% ipython --no-banner

In [1]: import numpy as np

In [2]: import numpy.linalg as la

In [3]: np.set_printoptions(suppress=True, linewidth=160)

In [4]: rd = lambda a: np.round(a, 2) + 0

In [5]: F = np.loadtxt("data.csv", delimiter=",")

In [6]: rd(F)
Out[6]: 
array([[-0.84,  0.18, -0.12,  0.03, -0.48,  0.13, -0.06],
       [ 0.03, -0.49,  0.33,  0.35, -0.11,  0.71,  0.11],
       [ 0.2 ,  0.12, -0.14, -0.76, -0.14,  0.53, -0.23],
       [-0.17, -0.83, -0.11, -0.36, -0.1 , -0.35, -0.05],
       [ 0.27, -0.11, -0.8 ,  0.39, -0.23,  0.09, -0.26],
       [-0.03,  0.01, -0.37, -0.14,  0.06,  0.12,  0.91],
       [ 0.4 ,  0.08,  0.26,  0.  , -0.82, -0.24,  0.21]])

In [7]: rd(la.svd(F, compute_uv=False))
Out[7]: array([1., 1., 1., 1., 1., 1., 1.])

In [8]: rd(F @ F.T)
Out[8]: 
array([[1., 0., 0., 0., 0., 0., 0.],
       [0., 1., 0., 0., 0., 0., 0.],
       [0., 0., 1., 0., 0., 0., 0.],
       [0., 0., 0., 1., 0., 0., 0.],
       [0., 0., 0., 0., 1., 0., 0.],
       [0., 0., 0., 0., 0., 1., 0.],
       [0., 0., 0., 0., 0., 0., 1.]])

In [9]: rd(la.norm(F, axis=0))
Out[9]: array([1., 1., 1., 1., 1., 1., 1.])

In [10]: out = la.inv(F)

In [11]: rd(la.cond(F))
Out[11]: np.float64(1.0)

In [12]: (np.abs(out) > 1e-9).astype(int)
Out[12]: 
array([[1, 1, 1, 1, 1, 1, 1],
       [1, 1, 1, 1, 1, 1, 1],
       [1, 1, 1, 1, 1, 1, 1],
       [1, 1, 1, 1, 1, 1, 1],
       [1, 1, 1, 1, 1, 1, 1],
       [1, 1, 1, 1, 1, 1, 1],
       [1, 1, 1, 1, 1, 1, 1]])

In [13]: rd(F @ out)
Out[13]: 
array([[1., 0., 0., 0., 0., 0., 0.],
       [0., 1., 0., 0., 0., 0., 0.],
       [0., 0., 1., 0., 0., 0., 0.],
       [0., 0., 0., 1., 0., 0., 0.],
       [0., 0., 0., 0., 1., 0., 0.],
       [0., 0., 0., 0., 0., 1., 0.],
       [0., 0., 0., 0., 0., 0., 1.]])

In [14]: np.allclose(out, F.T)
Out[14]: True

In [15]: rng = np.random.default_rng(160139)

In [16]: lab = rng.permutation(7)

In [17]: out = F[:, lab] * rng.choice([-1, 1], 7)

In [18]: rd(out)
Out[18]: 
array([[ 0.06, -0.12,  0.13, -0.03, -0.84,  0.18,  0.48],
       [-0.11,  0.33,  0.71, -0.35,  0.03, -0.49,  0.11],
       [ 0.23, -0.14,  0.53,  0.76,  0.2 ,  0.12,  0.14],
       [ 0.05, -0.11, -0.35,  0.36, -0.17, -0.83,  0.1 ],
       [ 0.26, -0.8 ,  0.09, -0.39,  0.27, -0.11,  0.23],
       [-0.91, -0.37,  0.12,  0.14, -0.03,  0.01, -0.06],
       [-0.21,  0.26, -0.24,  0.  ,  0.4 ,  0.08,  0.82]])

In [19]: U, _, VT = la.svd(F.T @ out)

In [20]: rd(la.lstsq(F, out)[0])
Out[20]: 
array([[ 0.,  0.,  0.,  0.,  1.,  0.,  0.],
       [ 0.,  0.,  0.,  0.,  0.,  1.,  0.],
       [ 0.,  1.,  0.,  0.,  0.,  0.,  0.],
       [ 0.,  0.,  0., -1.,  0.,  0.,  0.],
       [ 0.,  0.,  0.,  0.,  0.,  0., -1.],
       [ 0.,  0.,  1.,  0.,  0.,  0.,  0.],
       [-1.,  0.,  0.,  0.,  0.,  0.,  0.]])

In [21]: lab
Out[21]: array([6, 2, 5, 3, 0, 1, 4])

In [22]: rd(U @ VT)
Out[22]: 
array([[ 0.,  0.,  0.,  0.,  1.,  0.,  0.],
       [ 0.,  0.,  0.,  0.,  0.,  1.,  0.],
       [ 0.,  1.,  0.,  0.,  0.,  0.,  0.],
       [ 0.,  0.,  0., -1.,  0.,  0.,  0.],
       [ 0.,  0.,  0.,  0.,  0.,  0., -1.],
       [ 0.,  0.,  1.,  0.,  0.,  0.,  0.],
       [-1.,  0.,  0.,  0.,  0.,  0.,  0.]])

In [23]: vec = np.array([0, 0, 1, -2, 0, 0, 2])

In [24]: target = F @ vec

In [25]: rd(target)
Out[25]: array([-0.3 , -0.16,  0.91,  0.52, -2.09,  1.72,  0.68])

In [26]: rd(la.solve(F.T, F[2]))
Out[26]: array([0., 0., 1., 0., 0., 0., 0.])

In [27]: A = np.load("run13.npy")

In [28]: A
Out[28]: 
array([[ 4,  5,  6],
       [ 7,  8,  9],
       [10, 11, 12],
       [13, 14, 15],
       [16, 17, 18]])

In [29]: U, sigma, VT = la.svd(A)

In [30]: rd(sigma)
Out[30]: array([45.76,  1.14,  0.  ])

In [31]: np.argmax(sigma[:-1] / (sigma[1:] + 1e-6)) + 1
Out[31]: np.int64(2)

In [32]: out = U[:, :2] @ np.diag(sigma[:2]) @ VT[:2]

In [33]: rd(la.norm(A - out) / la.norm(A))
Out[33]: np.float64(0.0)

In [34]: rd(la.norm(A - out, 2)), rd(sigma[2])
Out[34]: (np.float64(0.0), np.float64(0.0))

In [35]: la.matrix_rank(out)
Out[35]: np.int64(2)

In [36]: rd(out)
Out[36]: 
array([[ 4.,  5.,  6.],
       [ 7.,  8.,  9.],
       [10., 11., 12.],
       [13., 14., 15.],
       [16., 17., 18.]])

In [37]: rd(np.abs(A - out).max())
Out[37]: np.float64(0.0)

In [38]: vec = np.array([2, 1, 0])

In [39]: a = np.maximum(out @ vec, 0)

In [40]: rd(out.T @ a)
Out[40]: array([1820., 1975., 2130.])

In [41]: np.flatnonzero(a > 1e-9)
Out[41]: array([0, 1, 2, 3, 4])

In [42]: rd(out * (a > 1e-9)[:, None])
Out[42]: 
array([[ 4.,  5.,  6.],
       [ 7.,  8.,  9.],
       [10., 11., 12.],
       [13., 14., 15.],
       [16., 17., 18.]])

In [43]: rd(np.tanh(out @ vec))
Out[43]: array([1., 1., 1., 1., 1.])

In [44]: U, sigma, VT = la.svd(A)

In [45]: evecs = VT[:(sigma > 1e-8).sum()]

In [46]: vec = A[0] + -1 * A[3] + rng.integers(2) * np.eye(3)[0]

In [47]: vec
Out[47]: array([-8., -9., -9.])

In [48]: rd(np.diag(evecs.T @ evecs))
Out[48]: array([0.83, 0.33, 0.83])

In [49]: rd(evecs.T @ evecs)
Out[49]: 
array([[ 0.83,  0.33, -0.17],
       [ 0.33,  0.33,  0.33],
       [-0.17,  0.33,  0.83]])

In [50]: la.matrix_rank(np.vstack([A, vec]))
Out[50]: np.int64(3)

In [51]: np.allclose(evecs.T @ evecs @ vec, vec)
Out[51]: False

In [52]: K = np.load("case0.npy")

In [53]: K
Out[53]: 
array([[ 54,   2,   0],
       [  2,  40, -14],
       [  0, -14,  54]])

In [54]: vec = np.ones(3)

In [55]: for _ in range(4):
    ...:     vec = K @ vec
    ...:     vec /= la.norm(vec)
    ...:     print(round(vec @ K @ vec, 2))
    ...: 
47.47
51.6
53.57
54.43

In [56]: rd(vec)
Out[56]: array([ 0.89, -0.05,  0.45])

In [57]: rd(la.svd(K, compute_uv=False))
Out[57]: array([62.78, 54.  , 31.22])

In [58]: K.sum(axis=1)
Out[58]: array([56, 28, 40])

In [59]: K.shape
Out[59]: (3, 3)

In [60]: rd(K.mean(axis=0))
Out[60]: array([18.67,  9.33, 13.33])

In [61]: la.matrix_rank(K)
Out[61]: np.int64(3)

In [62]: X = -3 * np.eye(3) + np.eye(3, k=1)

In [63]: X
Out[63]: 
array([[-3.,  1.,  0.],
       [ 0., -3.,  1.],
       [ 0.,  0., -3.]])

In [64]: f, v = F[4], F[2]

In [65]: rd(f @ v)
Out[65]: np.float64(0.0)

In [66]: p = (f @ v) / (f @ f) * f

In [67]: la.matrix_rank(np.outer(f, v))
Out[67]: np.int64(1)

In [68]: rd(v - p)
Out[68]: array([ 0.2 ,  0.12, -0.14, -0.76, -0.14,  0.53, -0.23])

In [69]: rd(np.outer(f, v))
Out[69]: 
array([[ 0.05,  0.03, -0.04, -0.2 , -0.04,  0.14, -0.06],
       [-0.02, -0.01,  0.02,  0.08,  0.02, -0.06,  0.03],
       [-0.16, -0.1 ,  0.11,  0.61,  0.11, -0.42,  0.19],
       [ 0.08,  0.05, -0.05, -0.29, -0.06,  0.2 , -0.09],
       [-0.05, -0.03,  0.03,  0.17,  0.03, -0.12,  0.05],
       [ 0.02,  0.01, -0.01, -0.07, -0.01,  0.05, -0.02],
       [-0.05, -0.03,  0.04,  0.19,  0.04, -0.14,  0.06]])

In [70]: rd(p)
Out[70]: array([0., 0., 0., 0., 0., 0., 0.])
